$ python -q
>>> import numpy as np
>>> from numpy import linalg as LA
>>> np.set_printoptions(precision=3, suppress=True, linewidth=100)
>>> def tidy(a):
...     return np.round(a, 3) + 0
... 
>>> C = 5 * np.array([[0.4, 1.3, 1.1, -0.8], [1.2, 1.4, 0.1, 0.2]])
>>> rng = np.random.default_rng(106)
>>> z = rng.integers(0, 2, 12)
>>> feats = C[z] + rng.normal(size=(12, 4))
>>> tidy(feats)
array([[ 6.958,  5.475,  1.63 ,  0.714],
       [ 5.816,  5.938, -1.13 ,  0.536],
       [ 2.706,  6.79 ,  6.353, -4.233],
       [ 2.201,  6.349,  4.421, -4.104],
       [ 1.538,  7.275,  5.279, -4.054],
       [ 2.522,  7.403,  5.369, -4.148],
       [ 6.154,  7.996, -0.439, -0.107],
       [ 4.874,  6.345,  5.59 , -6.074],
       [ 1.542,  6.345,  4.892, -4.449],
       [ 5.799,  7.292,  1.396, -0.257],
       [ 0.71 ,  7.008,  5.646, -4.874],
       [ 0.595,  5.685,  5.469, -3.428]])
>>> A2 = np.c_[feats[:, :2] @ np.array([[4, 5], [1, 1]]), np.array([1, 0, 1, -1, 3, -2, 1, 0, 0, 3, -3, -2])]
>>> tidy(A2)
array([[33.305, 40.263,  1.   ],
       [29.203, 35.019,  0.   ],
       [17.616, 20.322,  1.   ],
       [15.152, 17.353, -1.   ],
       [13.428, 14.966,  3.   ],
       [17.491, 20.014, -2.   ],
       [32.611, 38.765,  1.   ],
       [25.842, 30.716,  0.   ],
       [12.513, 14.055,  0.   ],
       [30.486, 36.285,  3.   ],
       [ 9.848, 10.558, -3.   ],
       [ 8.066,  8.661, -2.   ]])
>>> LA.matrix_rank(np.c_[feats, A2])
np.int64(5)
>>> tidy(LA.lstsq(feats, A2[:, 0])[0])
array([4., 1., 0., 0.])
>>> z = feats[:, 0] > np.median(feats[:, 0])
>>> f = feats[z].mean(axis=0) - feats[~z].mean(axis=0)
>>> z.astype(int)
array([1, 1, 1, 0, 0, 0, 1, 1, 0, 1, 0, 0])
>>> np.argsort(-np.abs(f).round(6), kind="stable")
array([0, 2, 3, 1])
>>> left, sv, vt = LA.svd(feats, full_matrices=False)
>>> np.abs(left[:, 0]).round(6).argmax()
np.int64(7)
>>> tidy(np.cumsum(sv ** 2) / np.sum(sv ** 2))
array([0.843, 0.984, 0.995, 1.   ])
>>> tidy(left.T @ feats @ vt.T)
array([[31.007,  0.   ,  0.   ,  0.   ],
       [ 0.   , 12.705,  0.   ,  0.   ],
       [ 0.   ,  0.   ,  3.534,  0.   ],
       [ 0.   ,  0.   ,  0.   ,  2.408]])
>>> tidy(np.sqrt((sv ** 2).sum())), tidy(LA.norm(feats))
(np.float64(33.781), np.float64(33.781))
>>> tidy(np.abs(vt[0]))
array([0.361, 0.739, 0.446, 0.353])
>>> tidy(vt @ vt.T)
array([[1., 0., 0., 0.],
       [0., 1., 0., 0.],
       [0., 0., 1., 0.],
       [0., 0., 0., 1.]])
>>> proj = feats @ LA.solve(feats.T @ feats, feats.T)
>>> tidy(LA.eigvalsh(proj))
array([0., 0., 0., 0., 0., 0., 0., 0., 1., 1., 1., 1.])
>>> A = np.load("layer16.npy")
>>> A
array([[ 3.,  0., -3., -1.,  0.,  3.,  2.],
       [ 0.,  2.,  0.,  0.,  0.,  0.,  0.],
       [-3.,  0., 11.,  3.,  0., -9., -6.],
       [-1.,  0.,  3.,  3.,  0., -3., -2.],
       [ 0.,  0.,  0.,  0.,  2.,  0.,  0.],
       [ 3.,  0., -9., -3.,  0., 11.,  6.],
       [ 2.,  0., -6., -2.,  0.,  6.,  6.]])
>>> # 3 groups of indices that never mix
>>> w, evecs = LA.eigh(A)
>>> tidy(LA.eigvalsh(A @ A))
array([  4.,   4.,   4.,   4.,   4.,   4., 676.])
>>> w.sum(), np.trace(A)
(np.float64(38.0), np.float64(38.0))
>>> tidy(LA.eigvalsh(A + -3 * np.eye(7)))
array([-1., -1., -1., -1., -1., -1., 23.])
>>> tidy(evecs.T @ evecs)
array([[1., 0., 0., 0., 0., 0., 0.],
       [0., 1., 0., 0., 0., 0., 0.],
       [0., 0., 1., 0., 0., 0., 0.],
       [0., 0., 0., 1., 0., 0., 0.],
       [0., 0., 0., 0., 1., 0., 0.],
       [0., 0., 0., 0., 0., 1., 0.],
       [0., 0., 0., 0., 0., 0., 1.]])
>>> tidy(w)
array([ 2.,  2.,  2.,  2.,  2.,  2., 26.])
>>> O, r_ = LA.qr(feats)
>>> O.shape, r_.shape
((12, 4), (4, 4))
>>> tidy(np.abs(np.diag(r_)))
array([14.199, 12.738,  5.994,  3.092])
>>> tidy(r_)
array([[-14.199, -19.395,  -7.099,   5.156],
       [  0.   ,  12.738,  12.382, -10.287],
       [  0.   ,   0.   ,  -5.994,   4.414],
       [  0.   ,   0.   ,   0.   ,   3.092]])
>>> tidy(O.T @ O)
array([[1., 0., 0., 0.],
       [0., 1., 0., 0.],
       [0., 0., 1., 0.],
       [0., 0., 0., 1.]])
>>> tidy(LA.svd(r_, compute_uv=False))
array([31.007, 12.705,  3.534,  2.408])
>>> tidy(np.diff(r_, axis=0))
array([[ 14.199,  32.133,  19.482, -15.443],
       [  0.   , -12.738, -18.377,  14.701],
       [  0.   ,   0.   ,   5.994,  -1.322]])
>>> tidy(LA.norm(r_))
np.float64(33.781)
>>> tidy(r_.sum(axis=0))
array([-14.199,  -6.657,  -0.711,   2.376])
>>> r_[4]
Traceback (most recent call last):
  File "<python-input-44>", line 1, in <module>
    r_[4]
    ~~^^^
IndexError: index 4 is out of bounds for axis 0 with size 4
>>> tidy(r_.mean(axis=0))
array([-3.55 , -1.664, -0.178,  0.594])
>>> tidy(np.abs(r_).max())
np.float64(19.395)
>>> left, sv, vt = LA.svd(A)
>>> np.argmax(sv[:-1] / (sv[1:] + 1e-6)) + 1
np.int64(1)
>>> A2 = left[:, :1] @ np.diag(sv[:1]) @ vt[:1]
>>> tidy(LA.norm(A - A2) / LA.norm(A))
np.float64(0.185)
>>> A2 = np.array([[3, 0, 0, 3], [0, 0, 2, 1], [0, 0, 1, 2], [3, 0, 3, 3], [0, 2, 1, 1]])
>>> F = A2.T @ A2
>>> F
array([[18,  0,  9, 18],
       [ 0,  4,  2,  2],
       [ 9,  2, 15, 14],
       [18,  2, 14, 24]])
>>> left, sv, vt = LA.svd(F, full_matrices=False)
>>> tidy(sv)
array([47.741,  7.996,  3.622,  1.64 ])
>>> np.abs(left[:, 0]).round(6).argmax()
np.int64(3)
>>> np.allclose(left * sv @ vt, F)
True
>>> tidy(np.sqrt((sv ** 2).sum())), tidy(LA.norm(F))
(np.float64(48.57), np.float64(48.57))
>>> left.shape, sv.shape, vt.shape
((4, 4), (4,), (4, 4))
>>> tidy(vt @ vt.T)
array([[1., 0., 0., 0.],
       [0., 1., 0., 0.],
       [0., 0., 1., 0.],
       [0., 0., 0., 1.]])
>>> f = np.array([2, 2, 1, 1])
>>> A2 = F + np.outer(f, np.eye(4)[2])
>>> LA.matrix_rank(A2 - F)
np.int64(1)
>>> M = np.loadtxt("out10.csv", delimiter=",")
>>> M
array([[-4.878, -4.994,  4.04 ],
       [-5.015, -4.951,  3.862],
       [-5.055, -4.949,  4.006],
       [-5.016, -5.005,  4.104],
       [-4.903, -4.017,  2.044],
       [-4.977, -4.004,  1.947],
       [-5.001, -4.019,  2.062],
       [-5.051, -3.944,  1.996],
       [-5.005, -1.961, -0.024],
       [-4.936, -1.933, -0.101],
       [-5.014, -1.904,  0.053],
       [-5.   , -1.988,  0.072]])
>>> Ac = M - M.mean(axis=0)
>>> evecs = LA.svd(Ac)[2][:2]
>>> A2 = Ac - Ac @ evecs.T @ evecs
>>> tidy(A2.std(axis=0))
array([0.052, 0.001, 0.001])
>>> tidy((Ac @ evecs.T).std(axis=0))
array([2.056, 0.201])
>>> tidy(LA.norm(A2) / LA.norm(Ac))
np.float64(0.025)
>>> LA.norm(A2, axis=1).round(6).argmax()
np.int64(0)
>>> tidy(np.diag(evecs.T @ evecs))
array([0.001, 0.999, 1.   ])
>>> A2 = M + rng.integers(-2, 3, (12, 2)) @ rng.integers(-2, 3, (2, 3))
>>> tidy(A2)
array([[-5.878, -6.994,  7.04 ],
       [-4.015, -2.951,  0.862],
       [-3.055, -0.949, 10.006],
       [-6.016, -7.005,  1.104],
       [-5.903, -6.017,  1.044],
       [-2.977, -0.004,  3.947],
       [-3.001, -0.019,  6.062],
       [-3.051,  0.056,  1.996],
       [-6.005, -3.961,  0.976],
       [-6.936, -5.933, -4.101],
       [-7.014, -5.904, -1.947],
       [-7.   , -5.988,  2.072]])
>>> np.abs(A2 - M).sum(axis=1)
array([ 6.,  6., 12.,  6.,  4.,  8., 10.,  6.,  4., 10.,  8.,  8.])
>>> dist = LA.norm(A2[:, None] - A2[None], axis=-1)
>>> np.unravel_index(dist.round(6).argmax(), dist.shape)
(np.int64(2), np.int64(9))
>>> dist[11].round(6).argsort(kind="stable")[:4]
array([11,  4,  3,  8])
>>> dist.mean(axis=1).argmax()
np.int64(2)
>>> tidy(LA.norm(A2, axis=1))
array([11.534,  5.057, 10.505,  9.3  ,  8.494,  4.944,  6.764,  3.646,  7.26 , 10.006,  9.373,
        9.442])
>>> (dist + 1e9 * np.eye(12)).round(6).argmin(axis=1)
array([11,  8,  6,  4,  3,  7,  5,  5,  4, 10,  9,  4])
>>> dist.shape
(12, 12)
>>> z = rng.integers(0, 2, 3)
>>> J = (z[:, None] == z) * 3 + np.eye(3)
>>> J
array([[4., 3., 0.],
       [3., 4., 0.],
       [0., 0., 4.]])
>>> # symmetric
>>> A2 = J / LA.norm(J, axis=1, keepdims=True)
>>> gram = A2 @ A2.T
>>> gram
array([[1.  , 0.96, 0.  ],
       [0.96, 1.  , 0.  ],
       [0.  , 0.  , 1.  ]])
>>> np.degrees(np.arccos(np.clip(gram[1, 2], -1, 1)))
np.float64(90.0)
>>> np.argwhere(np.triu(np.abs(gram) > 0.95, 1))
array([[0, 1]])
>>> gram[1]
array([0.96, 1.  , 0.  ])
>>> np.einsum("ij,ji->", J, J)
np.float64(66.0)
>>> np.kron(np.eye(2, dtype=int), J)
array([[4., 3., 0., 0., 0., 0.],
       [3., 4., 0., 0., 0., 0.],
       [0., 0., 4., 0., 0., 0.],
       [0., 0., 0., 4., 3., 0.],
       [0., 0., 0., 3., 4., 0.],
       [0., 0., 0., 0., 0., 4.]])
>>> tidy(LA.det(J[::-1]))
np.float64(-28.0)
>>> tidy(LA.eigvals(J))
array([7., 1., 4.])
>>> tidy(LA.det(2 * J)), tidy(LA.det(J))
(np.float64(224.0), np.float64(28.0))
>>> np.einsum("ii->", J)
np.float64(12.0)
>>> w, evecs = LA.eigh(J)
>>> x = np.array([5, 5, 0])
>>> x @ J @ x
np.float64(350.0)
>>> np.abs(J).sum(axis=1).max(), np.abs(w).max()
(np.float64(7.0), np.float64(7.0))
>>> tidy(evecs * np.sqrt(w) @ evecs.T)
array([[1.823, 0.823, 0.   ],
       [0.823, 1.823, 0.   ],
       [0.   , 0.   , 2.   ]])
>>> tidy(evecs * np.maximum(w, 0) @ evecs.T)
array([[4., 3., 0.],
       [3., 4., 0.],
       [0., 0., 4.]])
>>> tidy(evecs * np.abs(w) @ evecs.T)
array([[4., 3., 0.],
       [3., 4., 0.],
       [0., 0., 4.]])
>>> x @ J @ x / (x @ x), w[0], w[-1]
(np.float64(7.0), np.float64(1.0), np.float64(7.0))
>>> (np.sign(evecs[:, -1].round(6)) == np.sign(evecs[0, -1].round(6))).astype(int)
array([1, 1, 0])
>>> w, evecs = LA.eigh(J)
>>> tidy(LA.eigvalsh(J @ J))
array([ 1., 16., 49.])
>>> w.sum(), np.trace(J)
(np.float64(12.0), np.float64(12.0))
>>> np.abs(evecs[:, -1]).round(6).argmax()
np.int64(0)
>>> np.unique(w.round(6) + 0, return_counts=True)[1]
array([1, 1, 1])
>>> tidy(np.abs(evecs[:, -1]))
array([0.707, 0.707, 0.   ])
>>> (w > 1e-8).sum(), (w < -1e-8).sum()
(np.int64(3), np.int64(0))
>>> x = np.array([-2, -1, 3])
>>> h1 = np.maximum(J @ x, 0)
>>> np.flatnonzero(h1 > 1e-9)
array([2])
>>> np.maximum(J @ (3 * x), 0)
array([ 0.,  0., 36.])
>>> J.T @ h1
array([ 0.,  0., 48.])
>>> h1
array([ 0.,  0., 12.])
>>> J * (h1 > 1e-9)[:, None]
array([[0., 0., 0.],
       [0., 0., 0.],
       [0., 0., 4.]])
>>> K = np.loadtxt("case3.csv", delimiter=",")
>>> K
array([[ 0.1,  0.2,  1.6],
       [ 1.1,  0.4, -0.5],
       [ 0.1,  0.4, -1.1],
       [ 0.1, -0.1,  0.8],
       [ 0.4,  0.1,  0.1],
       [ 0.3,  1.2, -1.2],
       [-2.2,  0. ,  1.6],
       [ 0. , -0.1, -0.9],
       [ 0.4, -0.3,  0.1],
       [-0.1, -0.5,  0.9],
       [ 2.9, -0.8,  1. ],
       [-0.6,  1.9, -0.3],
       [ 0.6, -0.3, -1. ],
       [ 0.5,  0.5,  0.1],
       [-0.5,  0.3,  1.1],
       [ 0.8,  1.2,  0.5],
       [-3. , -1. , 20. ],
       [ 0.3,  0.8,  1.2],
       [ 1.9, -0.6, -0.5],
       [-0.5, -2.4, -0.5],
       [ 0.7, -1.1,  1. ],
       [-0.1,  0.1, -0.3],
       [-0.7,  0.6,  1.4],
       [ 1.6,  0.9,  1.6],
       [ 0.3,  0.9, -0.2],
       [ 0.1,  1.7,  0.4],
       [ 0.7, -0.2,  0.7]])
>>> Ac = K - K.mean(axis=0)
>>> evecs = LA.svd(Ac)[2][:1]
>>> A2 = Ac - Ac @ evecs.T @ evecs
>>> LA.norm(A2, axis=1).round(6).argmax()
np.int64(10)
>>> tidy(A2.std(axis=0))
array([0.882, 0.867, 0.155])
>>> x = np.array([-3, -2, -2])
>>> rhs = K @ x
>>> tidy(LA.lstsq(K, rhs)[0])
array([-3., -2., -2.])
>>> tidy(rhs)
array([ -3.9,  -3.1,   1.1,  -1.7,  -1.6,  -0.9,   3.4,   2. ,  -0.8,  -0.5,  -9.1,  -1.4,   0.8,
        -2.7,  -1.3,  -5.8, -29. ,  -4.9,  -3.5,   7.3,  -1.9,   0.7,  -1.9,  -9.8,  -2.3,  -4.5,
        -3.1])
>>> tidy(LA.solve(K.T @ K, K.T @ rhs))
array([-3., -2., -2.])
>>> rhs = rhs + 0.05 * rng.normal(size=27)
>>> tidy(rhs)
array([ -3.919,  -3.205,   1.053,  -1.694,  -1.554,  -0.967,   3.446,   2.057,  -0.825,  -0.517,
        -9.112,  -1.497,   0.919,  -2.676,  -1.367,  -5.773, -28.978,  -4.91 ,  -3.494,   7.346,
        -1.925,   0.652,  -1.814,  -9.781,  -2.321,  -4.42 ,  -3.211])
>>> c, *_ = LA.lstsq(K, rhs)
>>> tidy(c)
array([-3.008, -2.01 , -2.   ])
>>> tidy(K.T @ (rhs - K @ c))
array([0., 0., 0.])
>>> [round(float(LA.norm(LA.solve(K.T @ K + lam * np.eye(3), K.T @ rhs))), 2) for lam in (0, 1, 10, 100)]
[4.13, 3.98, 3.05, 1.38]
>>> c.round()
array([-3., -2., -2.])
>>> z = rng.permutation(3)
>>> z
array([1, 2, 0])
>>> A2 = J[z][:, z]
>>> tidy(LA.det(A2)), tidy(LA.det(J[z]))
(np.float64(28.0), np.float64(28.0))
>>> np.diag(A2)
array([4., 4., 4.])
>>> C = K[[0, 20]].astype(float)
>>> for _ in range(5):
...     z = LA.norm(K[:, None] - C, axis=-1).argmin(axis=1)
...     C = np.array([K[z == j].mean(axis=0) for j in range(2)])
... 
>>> z
array([1, 1, 1, 1, 1, 1, 1, 1, 1, 1, 1, 1, 1, 1, 1, 1, 0, 1, 1, 1, 1, 1, 1, 1, 1, 1, 1])
>>> np.abs(C[1] - C[0]).argmax()
np.int64(2)
>>> np.bincount(z)
array([ 1, 26])
>>> tidy(C[1] - C[0])
array([  3.315,   1.185, -19.708])
>>> gram = np.cov(K, rowvar=False)
>>> tidy(LA.eigvalsh(gram)[::-1])
array([15.632,  0.905,  0.709])
>>> tidy(np.corrcoef(K.T))
array([[ 1.   ,  0.051, -0.57 ],
       [ 0.051,  1.   , -0.241],
       [-0.57 , -0.241,  1.   ]])
>>> tidy(np.corrcoef(K[:, 1], K[:, 2])[0, 1])
np.float64(-0.241)
>>> np.median(K, axis=0)
array([0.3, 0.1, 0.4])
>>> tidy(gram)
array([[ 1.264,  0.052, -2.493],
       [ 0.052,  0.833, -0.855],
       [-2.493, -0.855, 15.149]])
